$ python3 -q
>>> import numpy as np
>>> from numpy import linalg as LA
>>> np.set_printoptions(suppress=True, linewidth=140)
>>> r0 = np.array([1, 1, 0, 2, 2, 0]) + 0.5
>>> E = np.outer(r0, r0) / (r0 @ r0)
>>> E.round(1) + 0
array([[0.1, 0.1, 0. , 0.2, 0.2, 0. ],
       [0.1, 0.1, 0. , 0.2, 0.2, 0. ],
       [0. , 0. , 0. , 0.1, 0.1, 0. ],
       [0.2, 0.2, 0.1, 0.4, 0.4, 0.1],
       [0.2, 0.2, 0.1, 0.4, 0.4, 0.1],
       [0. , 0. , 0. , 0.1, 0.1, 0. ]])
>>> rk = LA.matrix_rank(E)
>>> rk
np.int64(1)
>>> null = LA.svd(E)[2][rk:].T
>>> null.shape
(6, 5)
>>> LA.matrix_rank(E.T @ E), LA.matrix_rank(E @ E.T)
(np.int64(1), np.int64(1))
>>> [int(LA.matrix_rank(np.delete(E, i, axis=0))) for i in range(6)]
[1, 1, 1, 1, 1, 1]
>>> x0 = np.array([4, -3, 1, -2, 3, 5])
>>> h = np.maximum(E @ x0, 0)
>>> np.flatnonzero(h > 1e-9)
array([0, 1, 2, 3, 4, 5])
>>> np.round(E * (h > 1e-9)[:, None], 1) + 0
array([[0.1, 0.1, 0. , 0.2, 0.2, 0. ],
       [0.1, 0.1, 0. , 0.2, 0.2, 0. ],
       [0. , 0. , 0. , 0.1, 0.1, 0. ],
       [0.2, 0.2, 0.1, 0.4, 0.4, 0.1],
       [0.2, 0.2, 0.1, 0.4, 0.4, 0.1],
       [0. , 0. , 0. , 0.1, 0.1, 0. ]])
>>> np.round(np.tanh(E @ x0), 1)
array([0.5, 0.5, 0.2, 0.8, 0.8, 0.2])
>>> W0 = np.load("x.npy")
>>> W0
array([[0, 0, 0, 0, 0, 1],
       [0, 0, 0, 0, 1, 0],
       [0, 0, 0, 1, 0, 0],
       [0, 0, 1, 0, 0, 0],
       [0, 1, 0, 0, 0, 0],
       [1, 0, 0, 0, 0, 0]])
>>> evals, evecs = LA.eigh(W0)
>>> np.round(LA.eigvalsh(W0 @ W0), 1)
array([1., 1., 1., 1., 1., 1.])
>>> np.round(LA.svd(W0, compute_uv=False), 1)
array([1., 1., 1., 1., 1., 1.])
>>> np.round(evecs.T @ evecs, 1) + 0
array([[1., 0., 0., 0., 0., 0.],
       [0., 1., 0., 0., 0., 0.],
       [0., 0., 1., 0., 0., 0.],
       [0., 0., 0., 1., 0., 0.],
       [0., 0., 0., 0., 1., 0.],
       [0., 0., 0., 0., 0., 1.]])
>>> evals
array([-1., -1., -1.,  1.,  1.,  1.])
>>> np.round(np.sort(np.abs(LA.eigvals(W0)))[::-1], 1)
array([1., 1., 1., 1., 1., 1.])
>>> LA.matrix_power(W0, 2)
array([[1, 0, 0, 0, 0, 0],
       [0, 1, 0, 0, 0, 0],
       [0, 0, 1, 0, 0, 0],
       [0, 0, 0, 1, 0, 0],
       [0, 0, 0, 0, 1, 0],
       [0, 0, 0, 0, 0, 1]])
>>> LA.matrix_power(W0, 100)
array([[1, 0, 0, 0, 0, 0],
       [0, 1, 0, 0, 0, 0],
       [0, 0, 1, 0, 0, 0],
       [0, 0, 0, 1, 0, 0],
       [0, 0, 0, 0, 1, 0],
       [0, 0, 0, 0, 0, 1]])
>>> pr = np.eye(6)[5]
>>> for _ in range(6):
...     pr = pr @ W0
...     print(pr.round(1))
... 
[1. 0. 0. 0. 0. 0.]
[0. 0. 0. 0. 0. 1.]
[1. 0. 0. 0. 0. 0.]
[0. 0. 0. 0. 0. 1.]
[1. 0. 0. 0. 0. 0.]
[0. 0. 0. 0. 0. 1.]
>>> r0 = np.array([2, -1, 2, 1])
>>> J = np.array([np.roll(r0, i) for i in range(4)])
>>> J
array([[ 2, -1,  2,  1],
       [ 1,  2, -1,  2],
       [ 2,  1,  2, -1],
       [-1,  2,  1,  2]])
>>> x0 = np.array([-1, 3, -1, -2])
>>> target = J @ x0
>>> target
array([-9,  2,  1,  2])
>>> np.round(LA.solve(J, J[:, 2]), 1)
array([ 0.,  0.,  1., -0.])
>>> np.round(LA.solve(J, target), 1)
array([-1.,  3., -1., -2.])
>>> np.round(LA.solve(J.T, J[3]), 1)
array([ 0.,  0., -0.,  1.])
>>> X = np.load("sample6.npy")
>>> X
array([[ 1,  0,  0,  0,  0,  0],
       [ 2,  1,  0,  0,  0,  0],
       [-3, -1,  1,  0,  0,  0],
       [ 0, -2, -2,  1,  0,  0],
       [-2, -3,  2,  0,  1,  0],
       [-1,  1, -3, -2, -1,  1]])
>>> t3 = np.stack([X, 5 * X, X[::-1]])
>>> t3.shape
(3, 6, 6)
>>> (t3 @ X.T).shape
(3, 6, 6)
>>> np.round(LA.norm(t3, axis=(1, 2)), 1)
array([ 7.8, 39.1,  7.8])
>>> LA.matrix_rank(t3.reshape(3, -1))
np.int64(2)
>>> np.einsum("bij,cij->bc", t3, t3)
array([[  61,  305,  -16],
       [ 305, 1525,  -80],
       [ -16,  -80,   61]])
>>> t3.sum(axis=0)
array([[  5,   1,  -3,  -2,  -1,   1],
       [ 10,   3,   2,   0,   1,   0],
       [-18,  -8,   4,   1,   0,   0],
       [ -3, -13, -11,   6,   0,   0],
       [-10, -17,  12,   0,   6,   0],
       [ -5,   6, -18, -12,  -6,   6]])
>>> LA.matrix_rank(t3)
array([6, 6, 6])
>>> x0 = np.array([-1, -2, 2, 0, 0, 3])
>>> X * x0
array([[-1,  0,  0,  0,  0,  0],
       [-2, -2,  0,  0,  0,  0],
       [ 3,  2,  2,  0,  0,  0],
       [ 0,  4, -4,  0,  0,  0],
       [ 2,  6,  4,  0,  0,  0],
       [ 1, -2, -6,  0,  0,  3]])
>>> np.einsum("ij,j->i", X, x0)
array([-1, -4,  7,  0, 12, -4])
>>> X @ x0
array([-1, -4,  7,  0, 12, -4])
>>> X @ X
array([[  1,   0,   0,   0,   0,   0],
       [  4,   1,   0,   0,   0,   0],
       [ -8,  -2,   1,   0,   0,   0],
       [  2,  -2,  -4,   1,   0,   0],
       [-16,  -8,   4,   0,   1,   0],
       [ 11,  12,  -4,  -4,  -2,   1]])
>>> [int(LA.matrix_rank(LA.matrix_power(X, p))) for p in range(1, 7)]
[6, 6, 6, 6, 6, 6]
>>> np.round(np.sort(LA.eigvals(X)), 1)
array([1., 1., 1., 1., 1., 1.])
>>> A = np.load("arr.npy")
>>> A
array([[ 2.8, -1.2,  0.1,  0.3, -0.4,  0.4],
       [-1.2,  1.2, -0.7,  0.8,  1.6,  1.9],
       [ 0.1, -0.7, -0.9, -0.3,  0.2, -0.7],
       [ 0.3,  0.8, -0.3,  3.4,  2.5, -0.8],
       [-0.4,  1.6,  0.2,  2.5, -2.6,  0.9],
       [ 0.4,  1.9, -0.7, -0.8,  0.9,  2.2]])
>>> np.all(LA.eigvalsh(A) > 0)
np.False_
>>> Y = A / np.sqrt((A ** 2).mean(axis=1, keepdims=True))
>>> np.round(LA.norm(Y, axis=1), 1)
array([2.4, 2.4, 2.4, 2.4, 2.4, 2.4])
>>> Y[1].round(1)
array([-0.9,  0.9, -0.5,  0.6,  1.2,  1.5])
>>> LA.matrix_rank(A - A.mean(axis=1, keepdims=True))
np.int64(5)
>>> rng = np.random.default_rng(50956)
>>> labels = rng.permutation(6)
>>> labels
array([5, 0, 3, 4, 2, 1])
>>> Y = A[labels][:, labels]
>>> np.round(LA.det(Y), 1), np.round(LA.det(A[labels]), 1)
(np.float64(-232.5), np.float64(-232.5))
>>> round(np.trace(Y), 1)
np.float64(6.1)
>>> np.round(np.sort(np.abs(LA.eigvals(Y))), 1)
array([0.9, 1. , 3. , 4. , 4. , 5. ])
>>> mat = np.load("case13.npy")
>>> mat
array([[ 1.2, -1.2,  0. , -1.4,  0.5, -2.6],
       [-0.4, -1.2,  1.3,  0.9,  2.3, -2.3],
       [-0.2, -0.4,  1.4, -1. ,  0.2, -0.9],
       [ 2.1, -0.1, -2. ,  0.6, -0.3, -0.4],
       [ 0.9, -1.4, -0.7, -1.2, -0.4, -2.6],
       [-0.5,  0.4,  0.5, -1.8, -0.9,  1. ],
       [ 0. ,  1.2, -0.1,  0.5,  0.7,  2.4],
       [ 0.2, -0.5, -1.5,  1.6, -0.8, -1. ],
       [ 1.3, -0.7,  1.5,  0. , -0.5, -1.5],
       [ 0.4,  0.3,  0.6, -0.6, -0.4,  0.7],
       [-0.2, -0.6,  1.1,  0.1,  0.4, -1.3],
       [ 0.3,  0.6, -0.6,  1.8,  1.7,  1.3],
       [-1. ,  0. ,  0.3, -0.5, -0.5,  0. ],
       [-0.8, -0.6,  0.8, -0.3,  1.7, -1.4],
       [ 0.5,  0.5, -0.8, -0.7,  0.6,  1.1],
       [-1.1,  0.3, -0.2,  0.2, -0.6,  0.6],
       [-0.1, -2.7,  0.1,  0.3,  0.4, -5.4],
       [ 0.9,  0.7,  0.9, -0.9, -1.5,  1.4],
       [ 1. ,  0.7, -0.3, -1.1,  0.1,  1.3],
       [-0.9, -1.8, -0.4, -0.2, -1.1, -3.4],
       [ 0.2,  1.4, -2.4, -1.1,  0.7,  2.9]])
>>> gram = mat.T @ mat
>>> (mat @ mat.T).shape
(21, 21)
>>> LA.matrix_rank(gram)
np.int64(6)
>>> np.round(np.diag(gram), 1)
array([14.9, 22.3, 23.1, 19.5, 19.2, 90. ])
>>> gram.round(1)
array([[ 14.9,   0.8,  -5.1,  -2. ,  -1.5,   0.8],
       [  0.8,  22.3,  -5.4,  -1. ,  -1. ,  44.7],
       [ -5.1,  -5.4,  23.1,  -2.9,   1.5, -11.3],
       [ -2. ,  -1. ,  -2.9,  19.5,   5.5,  -2.1],
       [ -1.5,  -1. ,   1.5,   5.5,  19.2,  -2.3],
       [  0.8,  44.7, -11.3,  -2.1,  -2.3,  90. ]])
>>> Y = mat / LA.norm(mat, axis=1, keepdims=True)
>>> gram = Y @ Y.T
>>> np.round(LA.norm(Y, axis=1), 1)
array([1., 1., 1., 1., 1., 1., 1., 1., 1., 1., 1., 1., 1., 1., 1., 1., 1., 1., 1., 1., 1.])
>>> (gram - 2 * np.eye(21)).round(6).argmax(axis=1)
array([ 4, 13, 10,  7,  0,  9, 20,  3, 10, 17,  1,  6, 15,  1, 20, 12, 19,  9, 14, 16, 14])
>>> gram[16].round(1) + 0
array([ 0.8,  0.7,  0.5,  0.1,  0.8, -0.5, -0.9,  0.4,  0.6, -0.6,  0.8, -0.4,  0. ,  0.6, -0.7, -0.5,  1. , -0.6, -0.7,  0.9, -0.8])
>>> Y = np.c_[mat[:, :5] @ np.array([[1, 2, -1, 1, -1],
...     [-2, 0, -2, 0, -2],
...     [1, -1, -2, 2, 1],
...     [-1, -1, 0, 1, 2],
...     [-2, -2, 2, 2, 0]]), np.array([-3, -9, 3, -7, -5, 3, 5, 5, -2, 6, 5, 8, -5, 0, 9, 7, -4, 2, 3, -1, -6])]
>>> Y.round(1) + 0
array([[ 4. ,  2.8,  2.2,  0.8, -1.6, -3. ],
       [-2.2, -7.6,  4.8,  7.7,  5.9, -9. ],
       [ 2.6, -1.2, -1.4,  2. ,  0.4,  3. ],
       [ 0.3,  6.2,  1.5, -1.9, -2.7, -7. ],
       [ 5. ,  4.5,  2.5, -2.5, -1.2, -5. ],
       [ 2.8,  2.1, -3.1, -3.1, -3.4,  3. ],
       [-4.4, -1.8, -0.8,  1.7, -1.5,  5. ],
       [-0.3,  1.9,  2.2, -2.8,  2.5,  5. ],
       [ 5.2,  2.1, -3.9,  3.3,  1.6, -2. ],
       [ 1.8,  1.6, -3. ,  0.2, -1.6,  6. ],
       [ 1.2, -2.4,  0. ,  2.9,  2.7,  5. ],
       [-6.7, -4. ,  3.1,  4.3,  1.5,  8. ],
       [ 0.8, -0.8, -0.6, -1.9,  0.3, -5. ],
       [-1.9, -5.5,  3.8,  3.9,  2.2,  0. ],
       [-1.8,  1.3,  1.3, -0.6, -3.7,  9. ],
       [-0.9, -1. , -0.3, -2.5,  0.7,  7. ],
       [ 4.3, -1.4,  6.1,  1.2,  6.2, -4. ],
       [ 4.3,  4.8, -7.1, -1.2, -3.2,  2. ],
       [ 0.2,  3.2, -1.6, -0.5, -4.9,  3. ],
       [ 4.7,  1. ,  3.1, -4.1,  3.7, -1. ],
       [-5.3,  2.5,  3.2, -4.3, -7.6, -6. ]])
>>> np.round(LA.norm(LA.qr(mat)[0].T @ Y, axis=0) ** 2 / ((Y ** 2).sum(axis=0) + 1e-12), 1)
array([1. , 1. , 1. , 1. , 1. , 0.2])
>>> np.round(LA.norm(Y - mat @ LA.lstsq(mat, Y)[0], axis=0), 1) + 0
array([ 0.,  0.,  0.,  0.,  0., 21.])
>>> np.round(LA.lstsq(mat, Y[:, 0])[0], 1) + 0
array([ 1., -2.,  1., -1., -2.,  0.])
>>> m1 = np.load("block4.npy")
>>> m1
array([[1, 3, 1, 3, 1, 3],
       [1, 1, 1, 1, 1, 1],
       [3, 3, 3, 3, 3, 3],
       [1, 3, 1, 3, 1, 3],
       [1, 1, 1, 1, 1, 1],
       [3, 3, 3, 3, 3, 3]])
>>> LA.lstsq(m1[:-1].T, m1[-1])[2]
np.int32(2)
>>> np.allclose(m1[:-1].T @ LA.lstsq(m1[:-1].T, m1[-1])[0], m1[-1])
True
>>> Y = J + rng.integers(-2, 3, (4, 2)) @ rng.integers(-2, 3, (2, 4))
>>> Y
array([[ 4, -3,  8, -5],
       [ 0,  4, -6,  6],
       [ 0,  2, -2,  4],
       [-3,  2, -1,  6]])
>>> np.round(LA.svd(Y - J, compute_uv=False), 1) + 0
array([13.8,  2.4,  0. ,  0. ])
>>> np.abs(Y - J).sum(axis=1)
array([16, 12, 12,  8])
>>> LA.matrix_rank(Y - J, tol=1e-8)
np.int64(2)
>>> arr = np.loadtxt("out0.csv", delimiter=",")
>>> arr
array([[-1.,  0.,  1.,  2.,  3.],
       [ 4.,  5.,  6.,  7.,  8.],
       [ 9., 10., 11., 12., 13.],
       [14., 15., 16., 17., 18.],
       [19., 20., 21., 22., 23.]])
>>> x0 = np.array([0, 2, 2, 3, 5])
>>> h = np.maximum(arr @ x0, 0)
>>> h
array([ 23.,  83., 143., 203., 263.])
>>> arr * (h > 1e-9)[:, None]
array([[-1.,  0.,  1.,  2.,  3.],
       [ 4.,  5.,  6.,  7.,  8.],
       [ 9., 10., 11., 12., 13.],
       [14., 15., 16., 17., 18.],
       [19., 20., 21., 22., 23.]])
>>> left, sigma, VT = LA.svd(arr)
>>> np.argmax(sigma[:-1] / (sigma[1:] + 1e-6)) + 1
np.int64(2)
>>> Y = left[:, :2] @ np.diag(sigma[:2]) @ VT[:2]
>>> LA.matrix_rank(Y)
np.int64(2)
>>> Y.round(1) + 0
array([[-1.,  0.,  1.,  2.,  3.],
       [ 4.,  5.,  6.,  7.,  8.],
       [ 9., 10., 11., 12., 13.],
       [14., 15., 16., 17., 18.],
       [19., 20., 21., 22., 23.]])
>>> rk = LA.matrix_rank(arr)
>>> rk
np.int64(2)
>>> null = LA.svd(arr)[2][rk:].T
>>> np.round(arr @ null, 1) + 0
array([[0., 0., 0.],
       [0., 0., 0.],
       [0., 0., 0.],
       [0., 0., 0.],
       [0., 0., 0.]])
>>> [int(LA.matrix_rank(arr[:i])) for i in range(1, len(arr) + 1)]
[1, 2, 2, 2, 2]
>>> LA.matrix_rank(arr.T @ arr), LA.matrix_rank(arr @ arr.T)
(np.int64(2), np.int64(2))
